$ python -q
>>> import numpy as np
>>> from numpy import linalg as LA
>>> np.set_printoptions(precision=3, suppress=True, linewidth=140, floatmode="fixed")
>>> data = np.maximum(np.array([[2, 4],
...     [1, 2],
...     [-2, -4],
...     [2, 4],
...     [-4, -3],
...     [4, -4],
...     [-3, -1],
...     [-3, -3],
...     [0, -2],
...     [-3, 5],
...     [3, 3],
...     [-3, 4],
...     [-3, -3],
...     [2, 1],
...     [3, -4],
...     [2, -3],
...     [4, -3],
...     [-3, 2],
...     [-4, -3]]) @ np.array([[7, 9, 1, 9, 0, 7, 3, 5], [1, 2, 2, 4, 8, 2, 3, 6]]) + np.array([8, 5, -6, -6, 6, -1, 9, -9]), 0)
>>> data
array([[26, 31,  4, 28, 38, 21, 27, 25],
       [17, 18,  0, 11, 22, 10, 18,  8],
       [ 0,  0,  0,  0,  0,  0,  0,  0],
       [26, 31,  4, 28, 38, 21, 27, 25],
       [ 0,  0,  0,  0,  0,  0,  0,  0],
       [32, 33,  0, 14,  0, 19,  9,  0],
       [ 0,  0,  0,  0,  0,  0,  0,  0],
       [ 0,  0,  0,  0,  0,  0,  0,  0],
       [ 6,  1,  0,  0,  0,  0,  3,  0],
       [ 0,  0,  1,  0, 46,  0, 15,  6],
       [32, 38,  3, 33, 30, 26, 27, 24],
       [ 0,  0,  0,  0, 38,  0, 12,  0],
       [ 0,  0,  0,  0,  0,  0,  0,  0],
       [23, 25,  0, 16, 14, 15, 18,  7],
       [25, 24,  0,  5,  0, 12,  6,  0],
       [19, 17,  0,  0,  0,  7,  6,  0],
       [33, 35,  0, 18,  0, 21, 12,  0],
       [ 0,  0,  0,  0, 22,  0,  6,  0],
       [ 0,  0,  0,  0,  0,  0,  0,  0]])
>>> Xs = data - data.mean(axis=0)
>>> Uu, sig, Vh = LA.svd(Xs, full_matrices=False)
>>> np.round(sig ** 2 / (sig ** 2).sum(), 3) + 0
array([0.695, 0.270, 0.029, 0.004, 0.002, 0.000, 0.000, 0.000])
>>> np.abs(Vh[-1])
array([0.002, 0.395, 0.031, 0.311, 0.047, 0.849, 0.144, 0.045])
>>> Vh[0] * np.sign(Vh[0, np.abs(Vh[0]).argmax()])
array([0.429, 0.502, 0.038, 0.395, 0.337, 0.330, 0.330, 0.274])
>>> np.round(Xs.mean(axis=0), 3) + 0
array([0.000, 0.000, 0.000, 0.000, 0.000, 0.000, 0.000, 0.000])
>>> round((sig ** 2).sum() ** 2 / (sig ** 4).sum(), 3)
np.float64(1.796)
>>> np.abs(Uu[:, 0]).argmax()
np.int64(10)
>>> G = np.cov(data, rowvar=False)
>>> np.polyfit(data[:, 2], data[:, 7], 1)
array([6.333, 1.000])
>>> print(data.std(axis=0))
[13.224 14.736  1.346 11.114 16.662  9.353  9.529  8.885]
>>> print(LA.eigvalsh(G)[::-1])
[771.802 299.998  32.019   4.285   2.111   0.418   0.036   0.010]
>>> Xs = data - data.mean(axis=0)
>>> V = LA.svd(Xs)[2][:6]
>>> other = Xs - Xs @ V.T @ V
>>> round(LA.norm(other) / LA.norm(Xs), 3)
np.float64(0.006)
>>> feats = np.load("out16.npy")
>>> feats
array([[ 1.000,  0.000,  0.000,  0.000,  0.000],
       [ 0.000, -1.000,  0.000,  0.000,  0.000],
       [ 0.000,  0.000, -1.000,  0.000,  0.000],
       [ 0.000,  0.000,  0.000,  1.000,  0.000],
       [ 0.000,  0.000,  0.000,  0.000,  1.000]])
>>> evals, V = LA.eigh(feats)
>>> x0 = np.array([5, 2, -2, 0, 3])
>>> x0 @ feats @ x0
np.float64(26.0)
>>> round(x0 @ feats @ x0 / (x0 @ x0), 3), evals[0], evals[-1]
(np.float64(0.619), np.float64(-1.0), np.float64(1.0))
>>> feats.T @ feats
array([[1.000, 0.000, 0.000, 0.000, 0.000],
       [0.000, 1.000, 0.000, 0.000, 0.000],
       [0.000, 0.000, 1.000, 0.000, 0.000],
       [0.000, 0.000, 0.000, 1.000, 0.000],
       [0.000, 0.000, 0.000, 0.000, 1.000]])
>>> print(feats @ feats.T)
[[1.000 0.000 0.000 0.000 0.000]
 [0.000 1.000 0.000 0.000 0.000]
 [0.000 0.000 1.000 0.000 0.000]
 [0.000 0.000 0.000 1.000 0.000]
 [0.000 0.000 0.000 0.000 1.000]]
>>> t = np.radians(30)
>>> r_ = np.eye(5)
>>> r_[3, 3] = r_[4, 4] = np.cos(t)
>>> r_[3, 4], r_[4, 3] = -np.sin(t), np.sin(t)
>>> r_
array([[ 1.000,  0.000,  0.000,  0.000,  0.000],
       [ 0.000,  1.000,  0.000,  0.000,  0.000],
       [ 0.000,  0.000,  1.000,  0.000,  0.000],
       [ 0.000,  0.000,  0.000,  0.866, -0.500],
       [ 0.000,  0.000,  0.000,  0.500,  0.866]])
>>> other = feats @ r_.T
>>> other
array([[ 1.000,  0.000,  0.000,  0.000,  0.000],
       [ 0.000, -1.000,  0.000,  0.000,  0.000],
       [ 0.000,  0.000, -1.000,  0.000,  0.000],
       [ 0.000,  0.000,  0.000,  0.866,  0.500],
       [ 0.000,  0.000,  0.000, -0.500,  0.866]])
>>> np.abs(other - feats).max(axis=0)
array([0.000, 0.000, 0.000, 0.500, 0.500])
>>> LA.svd(feats, compute_uv=False), LA.svd(other, compute_uv=False)
(array([1.000, 1.000, 1.000, 1.000, 1.000]), array([1.000, 1.000, 1.000, 1.000, 1.000]))
>>> np.allclose(feats @ feats.T, other @ other.T)
True
>>> W0 = np.load("m.npy")
>>> W0
array([[0, 1, 0, 0],
       [1, 0, 0, 0],
       [0, 0, 0, 0],
       [0, 0, 0, 0]])
>>> LA.pinv(W0)
array([[0.000, 1.000, 0.000, 0.000],
       [1.000, 0.000, 0.000, 0.000],
       [0.000, 0.000, 0.000, 0.000],
       [0.000, 0.000, 0.000, 0.000]])
>>> u = np.array([2, -5, 1, 5, 0, 2, 4, 2, 1])
>>> r1 = np.array([3, -1, 1, 1, -3, -1, 2, 4])
>>> arr = u[:, None] + r1[None, :]
>>> arr
array([[ 5,  1,  3,  3, -1,  1,  4,  6],
       [-2, -6, -4, -4, -8, -6, -3, -1],
       [ 4,  0,  2,  2, -2,  0,  3,  5],
       [ 8,  4,  6,  6,  2,  4,  7,  9],
       [ 3, -1,  1,  1, -3, -1,  2,  4],
       [ 5,  1,  3,  3, -1,  1,  4,  6],
       [ 7,  3,  5,  5,  1,  3,  6,  8],
       [ 5,  1,  3,  3, -1,  1,  4,  6],
       [ 4,  0,  2,  2, -2,  0,  3,  5]])
>>> other = np.array([[1, 1, 2],
...     [3, 2, 0],
...     [1, 0, 1],
...     [2, 3, 2],
...     [1, 1, 2],
...     [0, 3, 1],
...     [1, 2, 3],
...     [1, 3, 3]])
>>> LA.matrix_rank(np.vstack([arr, other.T]))
np.int64(5)
>>> arr @ other
array([[ 26,  44,  48],
       [-44, -61, -50],
       [ 16,  29,  34],
       [ 56,  89,  90],
       [  6,  14,  20],
       [ 26,  44,  48],
       [ 46,  74,  76],
       [ 26,  44,  48],
       [ 16,  29,  34]])
>>> print(LA.matrix_rank(arr @ other))
2
>>> np.einsum("ij,ij->i", arr, arr)
array([ 98, 182,  62, 302,  42,  98, 218,  98,  62])
>>> np.einsum("ik,kj->ij", arr, other)
array([[ 26,  44,  48],
       [-44, -61, -50],
       [ 16,  29,  34],
       [ 56,  89,  90],
       [  6,  14,  20],
       [ 26,  44,  48],
       [ 46,  74,  76],
       [ 26,  44,  48],
       [ 16,  29,  34]])
>>> print(np.einsum("ij->j", arr))
[ 39   3  21  21 -15   3  30  48]
>>> np.einsum("ik,kj->ji", arr, other)
array([[ 26, -44,  16,  56,   6,  26,  46,  26,  16],
       [ 44, -61,  29,  89,  14,  44,  74,  44,  29],
       [ 48, -50,  34,  90,  20,  48,  76,  48,  34]])
>>> other = arr / np.sqrt((arr ** 2).mean(axis=1, keepdims=True))
>>> LA.matrix_rank(arr - arr.mean(axis=1, keepdims=True))
np.int64(1)
>>> def softmax(z):
...     e = np.exp(z - z.max(axis=-1, keepdims=True))
...     return e / e.sum(axis=-1, keepdims=True)
... 
>>> np.round(softmax(10 * arr[8]), 3) + 0
array([0.000, 0.000, 0.000, 0.000, 0.000, 0.000, 0.000, 1.000])
>>> softmax(arr).sum(axis=1)
array([1.000, 1.000, 1.000, 1.000, 1.000, 1.000, 1.000, 1.000, 1.000])
>>> att = arr @ arr.T / np.sqrt(8)
>>> softmax(att).round(6).argmax(axis=1)
array([3, 1, 3, 3, 3, 3, 3, 3, 3])
